$ python -q
>>> import numpy as np
>>> np.set_printoptions(precision=1, suppress=True, linewidth=200, legacy="1.25")
>>> sig = 3 * 0.7 ** np.arange(3)
>>> rng = np.random.default_rng(2340)
>>> X = rng.normal(size=(27, 3)) * rng.permutation(sig)
>>> X.round(1) + 0
array([[-2. ,  2.3, -1.3],
       [ 1.2, -2.3,  0.9],
       [ 2.5, -2.8,  0.3],
       [ 0.5, -2.4,  0.4],
       [-1. ,  6.1, -1.2],
       [-0.6,  1.8, -0.5],
       [-1.8,  0.8, -0.3],
       [-0.1, -2. ,  2.5],
       [-1.1,  1.1,  0.8],
       [-3. ,  0. ,  0.4],
       [ 1.2,  0.6,  2.2],
       [ 0.9,  3.2,  0.5],
       [ 0. , 10.7,  2.1],
       [-4.2,  0.3,  0.7],
       [ 1.8, -1.1, -0.8],
       [ 0. , -6.5,  1. ],
       [ 0.2,  0. , -1.6],
       [ 1.5,  4.9, -0.7],
       [-2.3,  0.3,  1.1],
       [ 1.1,  0.8, -0.8],
       [ 0.7, -2. , -1.1],
       [-1.5, -4.1, -0.8],
       [ 0.1, -0.7,  0.6],
       [ 2.6, -5.7,  0. ],
       [ 2.1,  1.3, -3.4],
       [ 2.1, -2.4, -1.1],
       [ 2. ,  3.2,  0.6]])
>>> dist = np.linalg.norm(X[:, None] - X[None], axis=-1)
>>> np.flatnonzero(dist[7] < dist.mean() / 2)
array([ 1,  3,  7, 22])
>>> Ac = X - X.mean(axis=0)
>>> evecs = np.linalg.svd(Ac)[2][:1]
>>> out = Ac - Ac @ evecs.T @ evecs
>>> (Ac @ evecs.T).std(axis=0)
array([3.5])
>>> np.cov(Ac @ evecs.T, rowvar=False)
array(12.9)
>>> np.linalg.norm(out, axis=1).round(6).argmax()
13
>>> idx = X[:, 2] > np.median(X[:, 2])
>>> f = X[idx].mean(axis=0) - X[~idx].mean(axis=0)
>>> round(float((((X - X.mean(axis=0)) @ f > 0) == idx).mean()), 1)
0.7
>>> idx.astype(int)
array([0, 1, 0, 1, 0, 0, 0, 1, 1, 1, 1, 1, 1, 1, 0, 1, 0, 0, 1, 0, 0, 0, 1, 0, 0, 0, 1])
>>> out = np.array([[2, 3, 2, 3], [0, 1, 3, 0], [0, 0, 3, 0], [1, 2, 2, 0]])
>>> W0 = np.triu(out)
>>> W0
array([[2, 3, 2, 3],
       [0, 1, 3, 0],
       [0, 0, 3, 0],
       [0, 0, 0, 0]])
>>> # triangular: eigenvalues sit on the diagonal
>>> U, sig, Vt = np.linalg.svd(W0)
>>> sig
array([5.8, 3.3, 0.6, 0. ])
>>> out = U[:, :3] @ np.diag(sig[:3]) @ Vt[:3]
>>> round(float(np.linalg.norm(W0 - out) / np.linalg.norm(W0)), 1)
0.0
>>> out.round(1) + 0
array([[2., 3., 2., 3.],
       [0., 1., 3., 0.],
       [0., 0., 3., 0.],
       [0., 0., 0., 0.]])
>>> [round(float(x), 1) for x in np.linalg.svd(W0, compute_uv=False)[:3]]
[5.8, 3.3, 0.6]
>>> round(np.linalg.norm(W0, 2) / np.linalg.norm(W0), 1)
0.9
>>> np.linalg.matrix_rank(W0, rtol=0.1)
2
>>> U, sig, Vt = np.linalg.svd(W0)
>>> evecs = Vt[:(sig > 1e-8).sum()]
>>> x = W0[0] + 5 * W0[3] + rng.integers(2) * np.eye(4)[1]
>>> x
array([2., 4., 2., 3.])
>>> np.linalg.matrix_rank(np.vstack([W0, x]))
3
>>> np.diag(evecs.T @ evecs)
array([0.3, 1. , 1. , 0.7])
>>> np.allclose(evecs.T @ evecs @ x, x)
True
>>> round(float(np.linalg.norm(x - evecs.T @ evecs @ x)), 1)
0.0
>>> np.abs(np.diag(np.linalg.qr(W0)[1])) > 1e-9
array([ True,  True,  True, False])
>>> np.linalg.lstsq(W0[:-1].T, W0[-1])[2]
3
>>> np.allclose(W0[:-1].T @ np.linalg.lstsq(W0[:-1].T, W0[-1])[0], W0[-1])
True
>>> round(np.trace(np.linalg.pinv(W0) @ W0), 1)
3.0
>>> feats = np.array([[0, 1, 0, 1], [1, 0, 0, 1], [0, 0, 0, 1], [1, 1, 1, 0]])
>>> feats
array([[0, 1, 0, 1],
       [1, 0, 0, 1],
       [0, 0, 0, 1],
       [1, 1, 1, 0]])
>>> # equal to its transpose
>>> out = np.array([[2, 2], [3, 0]])
>>> C = np.kron(out, feats)
>>> np.linalg.matrix_rank(C)
8
>>> evals, evecs = np.linalg.eigh(feats)
>>> x = np.array([1, 5, 8, 3])
>>> (np.sign(evecs[:, -1].round(6)) == np.sign(evecs[0, -1].round(6))).astype(int)
array([1, 1, 1, 1])
>>> np.round(x @ feats @ x / (x @ x), 1), np.round(evals[0], 1), np.round(evals[-1], 1)
(0.9, -1.5, 2.2)
>>> x @ feats @ x
94
>>> O = feats.astype(float).copy()
>>> for j in range(4):
...     O[:, j] -= O[:, :j] @ (O[:, :j].T @ O[:, j])
...     O[:, j] /= np.linalg.norm(O[:, j])
... 
>>> O.round(1) + 0
array([[ 0. ,  0.8, -0.6,  0. ],
       [ 0.7, -0.4, -0.6,  0. ],
       [ 0. ,  0. ,  0. ,  1. ],
       [ 0.7,  0.4,  0.6,  0. ]])
>>> evals, evecs = np.linalg.eigh(feats)
>>> round(float(evals.sum()), 1), np.trace(feats)
(-0.0, 0)
>>> np.linalg.eigvalsh(feats @ feats)
array([0.1, 1. , 2.2, 4.7])
>>> np.abs(evecs[:, -1]).round(6).argmax()
3
>>> np.round(evecs.T @ evecs, 1) + 0
array([[1., 0., 0., 0.],
       [0., 1., 0., 0.],
       [0., 0., 1., 0.],
       [0., 0., 0., 1.]])
>>> evals
array([-1.5, -1. ,  0.3,  2.2])
>>> np.round(evecs.T @ feats @ evecs, 1) + 0
array([[-1.5,  0. ,  0. ,  0. ],
       [ 0. , -1. ,  0. ,  0. ],
       [ 0. ,  0. ,  0.3,  0. ],
       [ 0. ,  0. ,  0. ,  2.2]])
>>> np.unique(evals.round(6) + 0, return_counts=True)[1]
array([1, 1, 1, 1])
>>> mat = np.array([[5, 0, 1, 1], [5, 2, 0, 2], [1, 2, 1, 2], [4, 2, 1, 4]])
>>> mat
array([[5, 0, 1, 1],
       [5, 2, 0, 2],
       [1, 2, 1, 2],
       [4, 2, 1, 4]])
>>> W1 = np.array([[0, 8, 7, 0], [5, 4, 1, 0], [7, 4, 4, 1], [5, 2, 6, 2]])
>>> coef = np.array([-3, -1, -1, -2])
>>> hid = np.maximum(mat @ W1 + coef, 0)
>>> np.linalg.matrix_rank(hid)
4
>>> (hid > 0).astype(int)
array([[1, 1, 1, 1],
       [1, 1, 1, 1],
       [1, 1, 1, 1],
       [1, 1, 1, 1]])
>>> C = np.array([[0, -8], [-6, 0], [2, -9], [7, -4]])
>>> hid @ C
array([[-175, -472],
       [-196, -576],
       [ -69, -420],
       [-143, -813]])
>>> out = np.linalg.inv(mat)
>>> np.allclose(out, mat.T)
False
>>> out
array([[ 0.1,  0.1, -0.1, -0.1],
       [-0.1,  0.4,  0.6, -0.4],
       [ 0.5, -0.5,  0.7, -0.3],
       [-0.2, -0.2, -0.4,  0.6]])
>>> np.round(mat @ out, 1) + 0
array([[1., 0., 0., 0.],
       [0., 1., 0., 0.],
       [0., 0., 1., 0.],
       [0., 0., 0., 1.]])
>>> np.kron(np.eye(2, dtype=int), mat)
array([[5, 0, 1, 1, 0, 0, 0, 0],
       [5, 2, 0, 2, 0, 0, 0, 0],
       [1, 2, 1, 2, 0, 0, 0, 0],
       [4, 2, 1, 4, 0, 0, 0, 0],
       [0, 0, 0, 0, 5, 0, 1, 1],
       [0, 0, 0, 0, 5, 2, 0, 2],
       [0, 0, 0, 0, 1, 2, 1, 2],
       [0, 0, 0, 0, 4, 2, 1, 4]])
>>> np.poly(mat)
array([  1., -12.,  38., -55.,  30.])
>>> np.linalg.eigvals(mat)
array([8.1+0.j , 1.4+1.1j, 1.4-1.1j, 1.2+0.j ])
>>> np.einsum("ii->", mat)
12
>>> np.round(np.linalg.det(2 * mat), 1), round(float(np.linalg.det(mat)), 1)
(480.0, 30.0)
>>> round(np.linalg.eigvals(mat).sum().real, 1)
12.0
>>> m1 = np.array([[6, 1, 2], [1, 1, 0], [2, 0, 1]])
>>> m1
array([[6, 1, 2],
       [1, 1, 0],
       [2, 0, 1]])
>>> # symmetric
>>> x = np.array([0, 7, -2, -7])
>>> a = np.maximum(W0 @ x, 0)
>>> np.tanh(W0 @ x)
array([-1. ,  0.8, -1. ,  0. ])
>>> W0 * (a > 1e-9)[:, None]
array([[0, 0, 0, 0],
       [0, 1, 3, 0],
       [0, 0, 0, 0],
       [0, 0, 0, 0]])
>>> a
array([0, 1, 0, 0])
>>> np.maximum(W0 @ (3 * x), 0)
array([0, 3, 0, 0])
>>> out = m1 / np.sqrt((m1 ** 2).mean(axis=1, keepdims=True))
>>> np.linalg.matrix_rank(out) == np.linalg.matrix_rank(m1)
True
>>> np.linalg.norm(out, axis=1)
array([1.7, 1.7, 1.7])
>>> np.linalg.matrix_rank(m1 - m1.mean(axis=1, keepdims=True))
2
>>> m1 - m1.mean(axis=1, keepdims=True)
array([[ 3. , -2. , -1. ],
       [ 0.3,  0.3, -0.7],
       [ 1. , -1. ,  0. ]])
>>> out[0]
array([1.6, 0.3, 0.5])
>>> evals, evecs = np.linalg.eigh(m1)
>>> np.linalg.svd(m1, compute_uv=False)
array([6.9, 1. , 0.1])
>>> np.abs(evecs[:, -1])
array([0.9, 0.2, 0.3])
>>> np.round(np.linalg.eigvalsh(m1 @ m1), 1) + 0
array([ 0.,  1., 47.])
>>> (evals > 1e-8).sum(), (evals < -1e-8).sum()
(3, 0)
>>> evals
array([0.1, 1. , 6.9])
>>> evals.sum(), np.trace(m1)
(8.0, 8)
>>> np.linalg.eigvalsh(m1 + -2 * np.eye(3))
array([-1.9, -1. ,  4.9])
